$ ipython --no-banner

In [1]: import numpy as np

In [2]: np.set_printoptions(precision=1, suppress=True, linewidth=120, legacy="1.25")

In [3]: E = np.array([[7, 2, 4, 9, 6, 8, 1],
   ...:     [7, 7, 1, 2, 6, 3, 0],
   ...:     [1, 0, 1, 3, 2, 9, 7],
   ...:     [2, 4, 7, 9, 8, 0, 6],
   ...:     [7, 9, 0, 2, 1, 9, 3],
   ...:     [3, 7, 6, 2, 7, 6, 6],
   ...:     [8, 9, 1, 5, 9, 8, 8],
   ...:     [0, 4, 8, 7, 6, 3, 4],
   ...:     [1, 1, 2, 5, 0, 7, 8],
   ...:     [6, 4, 9, 9, 0, 2, 2],
   ...:     [5, 4, 9, 4, 9, 2, 8],
   ...:     [7, 5, 2, 1, 6, 4, 7],
   ...:     [3, 1, 6, 8, 8, 6, 2],
   ...:     [2, 2, 6, 0, 8, 8, 8]])

In [4]: E[-1] = E[0] + -2 * E[1]

In [5]: print(E)
[[  7   2   4   9   6   8   1]
 [  7   7   1   2   6   3   0]
 [  1   0   1   3   2   9   7]
 [  2   4   7   9   8   0   6]
 [  7   9   0   2   1   9   3]
 [  3   7   6   2   7   6   6]
 [  8   9   1   5   9   8   8]
 [  0   4   8   7   6   3   4]
 [  1   1   2   5   0   7   8]
 [  6   4   9   9   0   2   2]
 [  5   4   9   4   9   2   8]
 [  7   5   2   1   6   4   7]
 [  3   1   6   8   8   6   2]
 [ -7 -12   2   5  -6   2   1]]

In [6]: x = np.array([-1, -2, -3, 2, 2, -1, -3])

In [7]: rhs = E @ x

In [8]: print(np.linalg.lstsq(E, rhs)[0])
[-1. -2. -3.  2.  2. -1. -3.]

In [9]: rng = np.random.default_rng(9038)

In [10]: rhs = rhs + 0.3 * rng.normal(size=14)

In [11]: print(rhs)
[ -4.1 -11.1 -23.9 -14.8 -37.1 -41.3 -33.  -21.1 -30.2 -30.4 -40.6 -34.3  -2.9  18.2]

In [12]: coef, *_ = np.linalg.lstsq(E, rhs)

In [13]: print(np.round(E.T @ (rhs - E @ coef), 1) + 0)
[0. 0. 0. 0. 0. 0. 0.]

In [14]: print([round(float(np.linalg.norm(np.linalg.solve(E.T @ E + lam * np.eye(7), E.T @ rhs))), 2) for lam in (0, 1, 10, 100)])
[5.68, 5.59, 4.97, 2.92]

In [15]: print(coef.round())
[-1. -2. -3.  2.  2. -1. -3.]

In [16]: print(coef)
[-1.  -2.  -3.   2.1  2.  -1.  -3. ]

In [17]: M = np.load("dump.npy")

In [18]: print(M)
[[-3  0  0  0  0  0]
 [ 0  3  0  0  0  0]
 [ 0  0 -1  0  0  0]
 [ 0  0  0  1  0  0]
 [ 0  0  0  0  3  0]
 [ 0  0  0  0  0  1]]

In [19]: print([int(np.linalg.matrix_rank(np.linalg.matrix_power(M, p))) for p in range(1, 7)])
[6, 6, 6, 6, 6, 6]

In [20]: mat = np.loadtxt("x.csv", delimiter=",")

In [21]: print(mat)
[[ 0.  1. -2.  0.  0.  0.  0.  0.  0.  1. -1. -2.]
 [-2.  2.  0.  2.  0.  0.  0.  0.  1.  0.  0.  0.]
 [ 0.  0.  0.  0.  0.  0. -1.  0.  2.  0.  0.  0.]
 [ 0.  0.  2.  0.  0.  0.  1. -2.  0.  2.  0.  0.]
 [ 0.  0.  0.  0.  0.  0.  0.  0.  0.  0.  0.  0.]
 [ 2.  0.  0.  0.  0. -2.  0.  0.  2.  0.  0.  0.]
 [ 0.  0. -1.  0.  0.  0.  0.  0.  1.  0. -1. -2.]
 [ 0.  0.  0. -1.  0.  0. -2.  0.  0.  1.  1.  0.]
 [ 1.  0.  2.  0.  0.  0.  0.  0.  0.  0.  0.  2.]
 [ 0.  0.  0. -2.  1.  0.  0. -2.  0.  0.  0.  0.]]

In [22]: U, s, Vh = np.linalg.svd(mat)

In [23]: print(np.argmax(s[:-1] / (s[1:] + 1e-6)) + 1)
9

In [24]: print(s.round(1) + 0)
[5.1 4.  3.8 3.6 2.8 2.1 1.5 1.1 0.5 0. ]

In [25]: B = U[:, :9] @ np.diag(s[:9]) @ Vh[:9]

In [26]: print(np.round(np.abs(mat - B).max(), 1))
0.0

In [27]: print(round(np.linalg.norm(mat - B, 2), 1), np.round(s[9], 1))
0.0 0.0

In [28]: data = np.array([[-2.4, 1.9, 2.4, 0.7, 0.2],
    ...:     [-1.1, 0.9, 1.1, 0.3, 0.1],
    ...:     [-0.6, 0.4, 0.6, 0.2, 0.0],
    ...:     [-1.3, 1.0, 1.3, 0.4, 0.1],
    ...:     [1.1, -0.9, -1.1, -0.3, -0.1],
    ...:     [-0.6, 0.4, 0.6, 0.2, 0.0],
    ...:     [-1.5, 1.2, 1.5, 0.4, 0.1]])

In [29]: print(data)
[[-2.4  1.9  2.4  0.7  0.2]
 [-1.1  0.9  1.1  0.3  0.1]
 [-0.6  0.4  0.6  0.2  0. ]
 [-1.3  1.   1.3  0.4  0.1]
 [ 1.1 -0.9 -1.1 -0.3 -0.1]
 [-0.6  0.4  0.6  0.2  0. ]
 [-1.5  1.2  1.5  0.4  0.1]]

In [30]: B = data + rng.integers(-2, 3, (7, 3)) @ rng.integers(-2, 3, (3, 5))

In [31]: print(B)
[[-3.4  0.9  4.4  1.7 -0.8]
 [-2.1 -0.1 -5.9 -1.7 -0.9]
 [-3.6 -2.6 -8.4 -1.8 -3. ]
 [-2.3  0.  -5.7 -1.6 -0.9]
 [ 3.1 -1.9  0.9  0.7  0.9]
 [-4.6 -0.6 -3.4 -0.8 -3. ]
 [-4.5 -1.8 -4.5 -0.6 -2.9]]

In [32]: print(np.round(np.linalg.svd(B - data, compute_uv=False), 1) + 0)
[17.9  4.8  2.7  0.   0. ]

In [33]: print(np.abs(B - data).sum(axis=1))
[ 6. 12. 20. 12.  7. 13. 16.]

In [34]: print(np.linalg.matrix_rank(B - data, tol=1e-8))
3

In [35]: print(B - data)
[[-1. -1.  2.  1. -1.]
 [-1. -1. -7. -2. -1.]
 [-3. -3. -9. -2. -3.]
 [-1. -1. -7. -2. -1.]
 [ 2. -1.  2.  1.  1.]
 [-4. -1. -4. -1. -3.]
 [-3. -3. -6. -1. -3.]]

In [36]: C2 = data.T @ data

In [37]: print((data @ data.T).shape)
(7, 7)

In [38]: print(C2)
[[ 12.8 -10.1 -12.8  -3.7  -1. ]
 [-10.1   8.   10.1   2.9   0.8]
 [-12.8  10.1  12.8   3.7   1. ]
 [ -3.7   2.9   3.7   1.1   0.3]
 [ -1.    0.8   1.    0.3   0.1]]

In [39]: U, s, Vh = np.linalg.svd(data)

In [40]: print(s.round(1) + 0)
[5.9 0.1 0.  0.  0. ]

In [41]: print(np.argmax(s[:-1] / (s[1:] + 1e-6)) + 1)
3

In [42]: B = U[:, :3] @ np.diag(s[:3]) @ Vh[:3]

In [43]: print(np.round(np.linalg.norm(data - B, 2), 1), np.round(s[3], 1))
0.0 0.0

In [44]: print(B.round(1) + 0)
[[-2.4  1.9  2.4  0.7  0.2]
 [-1.1  0.9  1.1  0.3  0.1]
 [-0.6  0.4  0.6  0.2  0. ]
 [-1.3  1.   1.3  0.4  0.1]
 [ 1.1 -0.9 -1.1 -0.3 -0.1]
 [-0.6  0.4  0.6  0.2  0. ]
 [-1.5  1.2  1.5  0.4  0.1]]

In [45]: print(np.linalg.matrix_rank(data, rtol=0.05))
1

In [46]: X = np.load("mat.npy")

In [47]: print(X)
[[ 1  2  1  2]
 [-1  3 -1  3]
 [ 1  2  1  2]
 [-1  3 -1  3]]

In [48]: x = np.array([1, 2, 5, 2, 2])

In [49]: print(np.einsum("ij,j->i", data, x))
[15.2  7.   3.6  8.2 -7.   3.6  9.4]

In [50]: print(data @ np.ones(5))
[ 2.8  1.3  0.6  1.5 -1.3  0.6  1.7]

In [51]: print((data * x).sum(axis=1))
[15.2  7.   3.6  8.2 -7.   3.6  9.4]

In [52]: print((data @ x).argmax())
0

In [53]: print(data @ np.eye(5)[3])
[ 0.7  0.3  0.2  0.4 -0.3  0.2  0.4]

In [54]: print(data @ (2 * x))
[ 30.4  14.    7.2  16.4 -14.    7.2  18.8]

In [55]: print(data @ x)
[15.2  7.   3.6  8.2 -7.   3.6  9.4]

In [56]: B = np.array([[-8, 4], [4, -5]])

In [57]: W2 = np.kron(B, X)

In [58]: print(np.linalg.matrix_rank(W2))
4

In [59]: print(np.einsum("ij,ji->", X, X))
24

In [60]: print(np.round(np.poly(X), 1) + 0)
[ 1. -8. 20.  0.  0.]

In [61]: rk = np.linalg.matrix_rank(X)

In [62]: print(rk)
2

In [63]: null = np.linalg.svd(X)[2][rk:].T

In [64]: print([int(np.linalg.matrix_rank(X[:i])) for i in range(1, len(X) + 1)])
[1, 2, 2, 2]

In [65]: print(np.round(null @ null.T, 1) + 0)
[[ 0.5  0.  -0.5  0. ]
 [ 0.   0.5  0.  -0.5]
 [-0.5  0.   0.5  0. ]
 [ 0.  -0.5  0.   0.5]]

In [66]: print(np.allclose(X @ null, 0))
True

In [67]: print(null.shape)
(4, 2)

In [68]: print(np.linalg.matrix_rank(X.T @ X), np.linalg.matrix_rank(X @ X.T))
2 2

In [69]: print(np.round(np.linalg.norm(X) ** 2 / np.linalg.norm(X, 2) ** 2, 1))
1.1

In [70]: print(np.linalg.norm(X, axis=1).argmax())
1

In [71]: print(round(np.linalg.norm(X[3], 1), 1), np.round(np.linalg.norm(X[3], np.inf), 1))
8.0 3.0

In [72]: print(round(np.linalg.norm(X, 1), 1), round(float(np.linalg.norm(X, np.inf)), 1))
10.0 8.0

In [73]: K = np.load("layer16.npy")

In [74]: print(K)
[[ 0  7  1  7  0  7]
 [ 5 12  6 12  5 12]
 [-1  6  0  6 -1  6]
 [-1  6  0  6 -1  6]
 [ 0  7  1  7  0  7]
 [ 4 11  5 11  4 11]
 [ 1  8  2  8  1  8]
 [ 3 10  4 10  3 10]]

In [75]: print([round(float(x), 1) for x in np.linalg.svd(K, compute_uv=False)[:3]])
[43.8, 8.0, 0.0]

In [76]: U, s, Vh = np.linalg.svd(K)

In [77]: print(np.argmax(s[:-1] / (s[1:] + 1e-6)) + 1)
2

In [78]: B = U[:, :2] @ np.diag(s[:2]) @ Vh[:2]

In [79]: print(np.linalg.matrix_rank(K, rtol=0.05))
2

In [80]: print(round(float(np.linalg.norm(K - B, 2)), 1), np.round(s[2], 1))
0.0 0.0

In [81]: print(round(np.linalg.norm(K - B) / np.linalg.norm(K), 1))
0.0

In [82]: np.linalg.inv(K)
LinAlgError: Last 2 dimensions of the array must be square


In [83]: print(np.round(np.trace(np.linalg.pinv(K) @ K), 1))
2.0

In [84]: print(np.linalg.lstsq(K[:-1].T, K[-1])[2])
2

In [85]: print(np.abs(np.diag(np.linalg.qr(K)[1])) > 1e-9)
[ True  True False False False False]

In [86]: W0 = np.load("w.npy")

In [87]: print(W0)
[[ 2.   1.1  0.4  0.7  0.2  2.  -0.7  0.  -1.1 -0.4]
 [24.   0.9 -0.7  1.9  0.6 -0.4 -0.3  0.2 -2.3 -0.6]
 [26.   1.  -0.2 -0.6  0.5  1.   0.   0.1  0.4  0.6]
 [-8.   1.3  0.4 -1.4 -2.8 -1.4  0.5  1.3  0.6  1.2]
 [ 8.  -1.4 -1.5 -0.7 -0.7  0.3 -0.2 -0.1  1.  -0.1]
 [20.   0.3  0.9  0.   0.5  1.  -0.7 -0.4 -0.1 -0.2]
 [ 6.  -1.  -0.8  1.  -1.2  0.8 -0.9  0.  -0.7  0.6]
 [18.  -0.5 -0.5 -0.6  1.1 -0.1 -0.8 -0.7  1.  -1.3]
 [ 6.   2.6  0.5  2.2 -0.5  0.1  0.6 -1.4  1.  -0.7]]

In [88]: B = W0 / np.linalg.norm(W0, axis=1, keepdims=True)

In [89]: C2 = B @ B.T

In [90]: print(C2[3])
[-0.7 -0.9 -0.9  1.  -0.8 -0.9 -0.8 -0.9 -0.7]

In [91]: print((np.abs(C2) > 0.9).astype(int))
[[1 0 0 0 0 0 0 0 0]
 [0 1 1 1 1 1 1 1 0]
 [0 1 1 0 1 1 1 1 0]
 [0 1 0 1 0 1 0 1 0]
 [0 1 1 0 1 1 1 1 0]
 [0 1 1 1 1 1 1 1 0]
 [0 1 1 0 1 1 1 0 0]
 [0 1 1 1 1 1 0 1 0]
 [0 0 0 0 0 0 0 0 1]]

In [92]: print(round(np.degrees(np.arccos(np.clip(C2[3, 6], -1, 1))), 1))
146.4

In [93]: f = np.array([3, -6])

In [94]: print(np.correlate(X[3], X[1], "full"))
[-3 10 -9 20 -9 10 -3]

In [95]: print(np.convolve(X[3], f))
[ -3  15 -21  15 -18]

In [96]: print(np.polyval(f, X[3]))
[-9  3 -9  3]

In [97]: B = W0 + rng.integers(-2, 3, (9, 1)) @ rng.integers(-2, 3, (1, 10))

In [98]: print(B)
[[-2.   3.1 -3.6  4.7  2.2  4.  -2.7  0.  -3.1 -0.4]
 [26.  -0.1  1.3 -0.1 -0.4 -1.4  0.7  0.2 -1.3 -0.6]
 [30.  -1.   3.8 -4.6 -1.5 -1.   2.   0.1  2.4  0.6]
 [-6.   0.3  2.4 -3.4 -3.8 -2.4  1.5  1.3  1.6  1.2]
 [ 6.  -0.4 -3.5  1.3  0.3  1.3 -1.2 -0.1  0.  -0.1]
 [24.  -1.7  4.9 -4.  -1.5 -1.   1.3 -0.4  1.9 -0.2]
 [ 6.  -1.  -0.8  1.  -1.2  0.8 -0.9  0.  -0.7  0.6]
 [16.   0.5 -2.5  1.4  2.1  0.9 -1.8 -0.7  0.  -1.3]
 [10.   0.6  4.5 -1.8 -2.5 -1.9  2.6 -1.4  3.  -0.7]]

In [99]: print(np.round(np.linalg.svd(B - W0, compute_uv=False), 1) + 0)
[18.4  0.   0.   0.   0.   0.   0.   0.   0. ]

In [100]: A = np.triu(rng.random((11, 11)) < 0.2, 1).astype(int)

In [101]: A = A + A.T

In [102]: print(A)
[[0 0 1 0 1 1 0 0 0 0 0]
 [0 0 0 0 0 0 0 1 0 0 0]
 [1 0 0 1 0 1 0 1 0 0 0]
 [0 0 1 0 0 1 1 0 0 0 1]
 [1 0 0 0 0 0 0 0 0 0 0]
 [1 0 1 1 0 0 0 1 1 1 1]
 [0 0 0 1 0 0 0 1 1 1 0]
 [0 1 1 0 0 1 1 0 0 0 0]
 [0 0 0 0 0 1 1 0 0 0 0]
 [0 0 0 0 0 1 1 0 0 0 0]
 [0 0 0 1 0 1 0 0 0 0 0]]

In [103]: # columns 8 and 9 are equal

In [104]: rk = np.linalg.matrix_rank(A)

In [105]: print(rk)
8

In [106]: null = np.linalg.svd(A)[2][rk:].T

In [107]: print([int(np.linalg.matrix_rank(A[:, :j + 1])) for j in range(11)])
[1, 2, 3, 4, 5, 6, 7, 8, 8, 8, 8]

In [108]: print(np.linalg.matrix_rank(A.T @ A), np.linalg.matrix_rank(A @ A.T))
8 8

In [109]: U, s, Vh = np.linalg.svd(A, full_matrices=False)

In [110]: print(round(np.sqrt((s ** 2).sum()), 1), round(float(np.linalg.norm(A)), 1))
5.8 5.8

In [111]: print(np.abs(U[:, 0]).round(6).argmax())
5

In [112]: w, vecs = np.linalg.eigh(A)

In [113]: print(np.round(vecs.T @ A @ vecs, 1) + 0)
[[-3.   0.   0.   0.   0.   0.   0.   0.   0.   0.   0. ]
 [ 0.  -1.8  0.   0.   0.   0.   0.   0.   0.   0.   0. ]
 [ 0.   0.  -1.3  0.   0.   0.   0.   0.   0.   0.   0. ]
 [ 0.   0.   0.  -1.   0.   0.   0.   0.   0.   0.   0. ]
 [ 0.   0.   0.   0.   0.   0.   0.   0.   0.   0.   0. ]
 [ 0.   0.   0.   0.   0.   0.   0.   0.   0.   0.   0. ]
 [ 0.   0.   0.   0.   0.   0.   0.   0.   0.   0.   0. ]
 [ 0.   0.   0.   0.   0.   0.   0.   0.8  0.   0.   0. ]
 [ 0.   0.   0.   0.   0.   0.   0.   0.   1.1  0.   0. ]
 [ 0.   0.   0.   0.   0.   0.   0.   0.   0.   1.5  0. ]
 [ 0.   0.   0.   0.   0.   0.   0.   0.   0.   0.   3.8]]

In [114]: print((w > 1e-8).sum(), (w < -1e-8).sum())
4 4

In [115]: x = np.array([-1, -3, 2, 2, 2, 1, 0, 2, 0, -2, 1])

In [116]: a = np.maximum(A @ x, 0)

In [117]: print(np.maximum(A @ x, 0) - np.maximum(-A @ x, 0))
[ 5  2  4  4 -1  4  2  0  1  1  3]

In [118]: print(A.T @ a)
[ 8  0 13 13  5 18  6 12  6  6  8]

In [119]: print(np.maximum(A @ (3 * x), 0))
[15  6 12 12  0 12  6  0  3  3  9]

In [120]: print(np.linalg.cond(A) > 100)
True

In [121]: print(np.linalg.matrix_rank(A, rtol=0.1))
8

In [122]: print(np.argsort(-np.linalg.norm(A, axis=0).round(6), kind="stable")[:3])
[5 2 3]

In [123]: print([round(float(x), 1) for x in np.linalg.svd(A, compute_uv=False)[:3]])
[3.8, 3.0, 1.8]
